$ python -q
>>> import numpy as np
>>> np.set_printoptions(precision=2, suppress=True, linewidth=100)
>>> W0 = np.loadtxt("test14.csv", delimiter=",")
>>> print(W0)
[[-2. -1.  0.  1.  2.  3.  4.  5.  6.  7.]
 [ 8.  9. 10. 11. 12. 13. 14. 15. 16. 17.]
 [18. 19. 20. 21. 22. 23. 24. 25. 26. 27.]
 [28. 29. 30. 31. 32. 33. 34. 35. 36. 37.]
 [38. 39. 40. 41. 42. 43. 44. 45. 46. 47.]]
>>> # looks like rank 2
>>> Uu, sv, VT = np.linalg.svd(W0)
>>> print(sv.round(2) + 0)
[188.7   10.76   0.     0.     0.  ]
>>> Y = Uu[:, :2] @ np.diag(sv[:2]) @ VT[:2]
>>> print(np.linalg.matrix_rank(W0, rtol=0.05))
2
>>> print(np.linalg.matrix_rank(Y))
2
>>> print(round(float(np.linalg.norm(W0 - Y) / np.linalg.norm(W0)), 2))
0.0
>>> print(Y.round(2) + 0)
[[-2. -1.  0.  1.  2.  3.  4.  5.  6.  7.]
 [ 8.  9. 10. 11. 12. 13. 14. 15. 16. 17.]
 [18. 19. 20. 21. 22. 23. 24. 25. 26. 27.]
 [28. 29. 30. 31. 32. 33. 34. 35. 36. 37.]
 [38. 39. 40. 41. 42. 43. 44. 45. 46. 47.]]
>>> A = np.load("dump.npy")
>>> print(A)
[[ 5.32  5.04  1.89 -3.45 -0.25  1.45]
 [-5.89 -0.15  5.17 -1.77  4.74  4.2 ]
 [-5.53 -0.49  4.19 -0.5   3.77  3.11]
 [ 0.86  0.74 -0.3   6.23  4.99  1.45]
 [ 2.4   0.01 -0.95  5.45  3.95  2.09]
 [ 4.73  3.73 -0.5  -3.43 -0.23 -0.6 ]
 [-4.42 -0.9   3.52  0.98  4.1   4.76]
 [-6.62 -0.05  4.33 -1.23  4.62  4.64]
 [-7.44  0.23  7.11  0.3   4.08  3.34]
 [ 5.06  4.62 -0.14 -4.16 -1.4  -0.31]
 [ 0.69 -0.36 -0.26  5.53  3.23  2.6 ]
 [ 2.53  1.27 -0.83  4.6   1.37  2.94]
 [ 2.9   0.04  1.28  7.93  1.86  1.66]
 [-5.77  0.96  4.43 -0.06  3.51  2.29]
 [-5.09 -0.34  6.86 -0.58  4.8   5.08]
 [-5.66  0.28  5.11 -0.44  4.52  3.97]
 [ 4.15  2.91 -0.25 -4.25  0.49 -1.06]
 [ 3.83  4.46 -0.87 -4.91  1.92 -0.94]
 [-6.05 -0.29  3.25 -0.62  4.69  2.28]
 [ 1.93 -0.01  2.53  5.39  2.43  1.84]
 [-7.68 -1.08  5.26 -0.56  2.34  4.86]
 [ 6.32  4.29  1.18 -3.64 -0.92 -1.39]
 [ 4.46  4.72 -0.96 -4.73 -1.66 -0.56]
 [ 6.77  6.7  -1.57 -4.26  1.4  -2.29]
 [ 4.06  5.06  0.69 -5.17  1.59 -0.22]
 [-5.84 -1.32  5.9  -0.44  7.38  4.71]
 [ 2.67  1.15 -0.53  6.38  2.49  1.56]
 [ 2.45  0.58  1.07  6.61  1.32  1.37]
 [ 0.71  1.41 -0.64  4.88  2.49  2.6 ]
 [ 0.77  1.21 -1.13  4.62  2.63  1.7 ]
 [-5.53  0.8   4.08 -1.68  3.6   5.01]
 [ 1.4  -0.52  1.21  6.69  3.18  2.37]
 [ 4.9   5.63 -0.11 -4.4   0.17  0.92]]
>>> Ac = A - A.mean(axis=0)
>>> V = np.linalg.svd(Ac)[2][:3]
>>> Y = Ac - Ac @ V.T @ V
>>> print(np.linalg.norm(Y, axis=1).round(6).argmax())
25
>>> print(np.round(np.cov(Ac @ V.T, rowvar=False), 2) + 0)
[[38.7   0.    0.  ]
 [ 0.   19.35  0.  ]
 [ 0.    0.    1.48]]
>>> sv = 20 * 0.2 ** np.arange(3)
>>> Q, _ = np.linalg.qr(np.array([[-0.3, 1.2, 1.4], [-0.1, 1.5, -2.5], [0.1, -0.4, 2.5]]))
>>> rng = np.random.default_rng(434)
>>> m1 = rng.normal(size=(11, 3)) * sv @ Q
>>> print(m1)
[[ 27.4  -12.27 -11.85]
 [ 31.83 -10.34 -10.21]
 [-37.04   6.91  13.73]
 [ 28.4   -2.25  -9.67]
 [ -2.97   8.24   1.66]
 [  5.38  -2.6   -1.5 ]
 [ 15.48  -2.5   -4.74]
 [ -3.28  -5.04   0.77]
 [ -7.19  -2.4    3.56]
 [ -6.58   4.32   3.71]
 [  8.32  -4.99  -0.8 ]]
>>> th = np.radians(72)
>>> Rm = np.eye(3)
>>> Rm[1, 1] = Rm[0, 0] = np.cos(th)
>>> Rm[1, 0], Rm[0, 1] = -np.sin(th), np.sin(th)
>>> print(Rm)
[[ 0.31  0.95  0.  ]
 [-0.95  0.31  0.  ]
 [ 0.    0.    1.  ]]
>>> Y = m1 @ Rm.T
>>> print(np.abs(Y - m1).max(axis=0))
[32.16 30.46  0.  ]
>>> print(np.linalg.svd(m1, compute_uv=False), np.linalg.svd(Y, compute_uv=False))
[72.46 13.42  3.59] [72.46 13.42  3.59]
>>> print(np.allclose(m1 @ m1.T, Y @ Y.T))
True
>>> print(np.round(np.linalg.det(Rm), 2), round(np.trace(Rm), 2))
1.0 1.62
